$ ipython --no-banner

In [1]: import numpy as np

In [2]: np.set_printoptions(precision=2, suppress=True, linewidth=120)

In [3]: def rd(a):
   ...:     return np.round(a, 2) + 0
   ...: 

In [4]: E = np.load("mat.npy")

In [5]: E
Out[5]: 
array([[ 13,  -5,   6, -10,  15,   5,   2,  -4,  -6,  10,  21],
       [ -5,  37, -20,  -6,  -3, -11,  -8, -11,   7, -24, -15],
       [  6, -20,  18,   6,   2,   4,  10,   7,  -3,  12,  14],
       [-10,  -6,   6,  20, -22,   0,   6,   9,  13,  -2, -12],
       [ 15,  -3,   2, -22,  29,   1,  -2,  -7, -19,   8,  21],
       [  5, -11,   4,   0,   1,   9,   0,   0,   2,  12,  11],
       [  2,  -8,  10,   6,  -2,   0,  18,  15,   5,  12,   2],
       [ -4, -11,   7,   9,  -7,   0,  15,  17,   5,  11,  -7],
       [ -6,   7,  -3,  13, -19,   2,   5,   5,  19,  -1,  -9],
       [ 10, -24,  12,  -2,   8,  12,  12,  11,  -1,  28,  18],
       [ 21, -15,  14, -12,  21,  11,   2,  -7,  -9,  18,  37]])

In [6]: ev, V = np.linalg.eigh(E)

In [7]: rd(V @ np.diag(ev) @ V.T)
Out[7]: 
array([[ 13.,  -5.,   6., -10.,  15.,   5.,   2.,  -4.,  -6.,  10.,  21.],
       [ -5.,  37., -20.,  -6.,  -3., -11.,  -8., -11.,   7., -24., -15.],
       [  6., -20.,  18.,   6.,   2.,   4.,  10.,   7.,  -3.,  12.,  14.],
       [-10.,  -6.,   6.,  20., -22.,   0.,   6.,   9.,  13.,  -2., -12.],
       [ 15.,  -3.,   2., -22.,  29.,   1.,  -2.,  -7., -19.,   8.,  21.],
       [  5., -11.,   4.,   0.,   1.,   9.,   0.,   0.,   2.,  12.,  11.],
       [  2.,  -8.,  10.,   6.,  -2.,   0.,  18.,  15.,   5.,  12.,   2.],
       [ -4., -11.,   7.,   9.,  -7.,   0.,  15.,  17.,   5.,  11.,  -7.],
       [ -6.,   7.,  -3.,  13., -19.,   2.,   5.,   5.,  19.,  -1.,  -9.],
       [ 10., -24.,  12.,  -2.,   8.,  12.,  12.,  11.,  -1.,  28.,  18.],
       [ 21., -15.,  14., -12.,  21.,  11.,   2.,  -7.,  -9.,  18.,  37.]])

In [8]: rd(ev.sum()), np.trace(E)
Out[8]: (np.float64(245.0), np.int64(245))

In [9]: np.abs(V[:, -1]).round(6).argmax()
Out[9]: np.int64(10)

In [10]: rd(np.linalg.eigvalsh(E + -2 * np.eye(11)))
Out[10]: array([ -2.  ,  -2.  ,  -2.  ,  -2.  ,  -2.  ,  -2.  ,  12.57,  19.78,  21.55,  75.14, 105.97])

In [11]: rd(V.T @ V)
Out[11]: 
array([[1., 0., 0., 0., 0., 0., 0., 0., 0., 0., 0.],
       [0., 1., 0., 0., 0., 0., 0., 0., 0., 0., 0.],
       [0., 0., 1., 0., 0., 0., 0., 0., 0., 0., 0.],
       [0., 0., 0., 1., 0., 0., 0., 0., 0., 0., 0.],
       [0., 0., 0., 0., 1., 0., 0., 0., 0., 0., 0.],
       [0., 0., 0., 0., 0., 1., 0., 0., 0., 0., 0.],
       [0., 0., 0., 0., 0., 0., 1., 0., 0., 0., 0.],
       [0., 0., 0., 0., 0., 0., 0., 1., 0., 0., 0.],
       [0., 0., 0., 0., 0., 0., 0., 0., 1., 0., 0.],
       [0., 0., 0., 0., 0., 0., 0., 0., 0., 1., 0.],
       [0., 0., 0., 0., 0., 0., 0., 0., 0., 0., 1.]])
